$ python -q
>>> import numpy as np
>>> from numpy import linalg as LA
>>> np.set_printoptions(suppress=True, linewidth=160)
>>> J = np.load("case4.npy")
>>> print(J)
[[226 134  23 -36]
 [134 107 -13   0]
 [ 23 -13  29 -33]
 [-36   0 -33 106]]
>>> # rank 3
>>> print(np.abs(np.diag(LA.qr(J)[1])) > 1e-9)
[ True  True  True False]
>>> print(round(float(np.trace(LA.pinv(J) @ J)), 3))
3.0
>>> Uu, sig, Vh = LA.svd(J)
>>> print(np.argmax(sig[:-1] / (sig[1:] + 1e-6)) + 1)
3
>>> print(sig.round(3) + 0)
[318.471 119.914  29.616   0.   ]
>>> out = Uu[:, :3] @ np.diag(sig[:3]) @ Vh[:3]
>>> print(np.round(LA.norm(J - out, 2), 3), round(float(sig[3]), 3))
0.0 0.0
>>> print(out.round(3) + 0)
[[226. 134.  23. -36.]
 [134. 107. -13.   0.]
 [ 23. -13.  29. -33.]
 [-36.   0. -33. 106.]]
>>> print(LA.matrix_rank(out))
3
>>> M = np.array([[1, 0, 3, 0], [0, 3, 0, 0], [0, 0, -2, -1], [-3, 0, -2, 2]])
>>> # splits into 2 blocks
>>> Q = M.astype(float).copy()
>>> for j in range(4):
...     Q[:, j] -= Q[:, :j] @ (Q[:, :j].T @ Q[:, j])
...     Q[:, j] /= LA.norm(Q[:, j])
... 
>>> print(Q.round(3))
[[ 0.316  0.     0.704 -0.636]
 [ 0.     1.     0.     0.   ]
 [ 0.     0.    -0.67  -0.742]
 [-0.949  0.     0.235 -0.212]]
>>> print(round(LA.norm(Q) ** 2 / LA.norm(Q, 2) ** 2, 3))
4.0
>>> print(round(float(LA.norm(Q, 2)), 3))
1.0
>>> print(LA.norm(Q, axis=1).argmax())
2
>>> print(np.round(LA.norm(Q, axis=1), 3))
[1. 1. 1. 1.]
>>> mat = np.loadtxt("sample16.csv", delimiter=",")
>>> print(mat)
[[ 4.  0.  7.  7.]
 [ 3. -1.  6.  6.]
 [ 5.  1.  8.  8.]
 [ 7.  3. 10. 10.]]
>>> out = np.array([[2, 3, 3], [2, -2, -2]])
>>> W2 = np.kron(out, mat)
>>> print(W2.shape)
(8, 12)
>>> print(W2)
[[  8.   0.  14.  14.  12.   0.  21.  21.  12.   0.  21.  21.]
 [  6.  -2.  12.  12.   9.  -3.  18.  18.   9.  -3.  18.  18.]
 [ 10.   2.  16.  16.  15.   3.  24.  24.  15.   3.  24.  24.]
 [ 14.   6.  20.  20.  21.   9.  30.  30.  21.   9.  30.  30.]
 [  8.   0.  14.  14.  -8.  -0. -14. -14.  -8.  -0. -14. -14.]
 [  6.  -2.  12.  12.  -6.   2. -12. -12.  -6.   2. -12. -12.]
 [ 10.   2.  16.  16. -10.  -2. -16. -16. -10.  -2. -16. -16.]
 [ 14.   6.  20.  20. -14.  -6. -20. -20. -14.  -6. -20. -20.]]
>>> print(LA.matrix_rank(W2))
4
>>> print(np.round(W2 @ LA.pinv(W2) @ W2, 3) + 0)
[[  8.   0.  14.  14.  12.   0.  21.  21.  12.   0.  21.  21.]
 [  6.  -2.  12.  12.   9.  -3.  18.  18.   9.  -3.  18.  18.]
 [ 10.   2.  16.  16.  15.   3.  24.  24.  15.   3.  24.  24.]
 [ 14.   6.  20.  20.  21.   9.  30.  30.  21.   9.  30.  30.]
 [  8.   0.  14.  14.  -8.   0. -14. -14.  -8.   0. -14. -14.]
 [  6.  -2.  12.  12.  -6.   2. -12. -12.  -6.   2. -12. -12.]
 [ 10.   2.  16.  16. -10.  -2. -16. -16. -10.  -2. -16. -16.]
 [ 14.   6.  20.  20. -14.  -6. -20. -20. -14.  -6. -20. -20.]]
>>> print(np.abs(np.diag(LA.qr(W2)[1])) > 1e-9)
[ True  True False False  True  True False False]
>>> try:
...     LA.inv(W2)
... except LA.LinAlgError as e:
...     print(e)
... 
Last 2 dimensions of the array must be square
>>> print(np.round(np.trace(LA.pinv(W2) @ W2), 3))
4.0
>>> print(np.unique(mat.round(6), axis=0).shape)
(4, 4)
>>> print(LA.lstsq(mat[:-1].T, mat[-1])[2])
2
>>> print(round(np.trace(LA.pinv(mat) @ mat), 3))
2.0
>>> print(np.abs(np.diag(LA.qr(mat)[1])) > 1e-9)
[ True  True False False]
>>> proj = np.triu(np.array([[1, 2, 0, 1], [2, 0, 1, 2], [2, 0, 0, 1], [2, 2, 0, 2]]), 1) + np.eye(4)
>>> out = proj @ mat @ LA.inv(proj)
>>> print(out)
[[ 17. -33.  62.  16.]
 [ 22. -38.  72.  16.]
 [ 12. -20.  38.   8.]
 [  7. -11.  21.   4.]]
>>> data = np.maximum(np.array([[1],
...     [1],
...     [0],
...     [2],
...     [2],
...     [2],
...     [1],
...     [1],
...     [0],
...     [2],
...     [0],
...     [0],
...     [1],
...     [2],
...     [2],
...     [2],
...     [0],
...     [2],
...     [2],
...     [2]]) @ np.array([[-3, 4, -9]]) + np.array([0, 5, 0]), 0)
>>> print(data)
[[ 0  9  0]
 [ 0  9  0]
 [ 0  5  0]
 [ 0 13  0]
 [ 0 13  0]
 [ 0 13  0]
 [ 0  9  0]
 [ 0  9  0]
 [ 0  5  0]
 [ 0 13  0]
 [ 0  5  0]
 [ 0  5  0]
 [ 0  9  0]
 [ 0 13  0]
 [ 0 13  0]
 [ 0 13  0]
 [ 0  5  0]
 [ 0 13  0]
 [ 0 13  0]
 [ 0 13  0]]
>>> # looks like rank 1
>>> print([round(float(x), 3) for x in LA.svd(data, compute_uv=False)[:3]])
[47.117, 0.0, 0.0]
>>> print(LA.cond(data) > 100)
True
>>> print(round(LA.norm(data, 2) / LA.norm(data), 3))
1.0
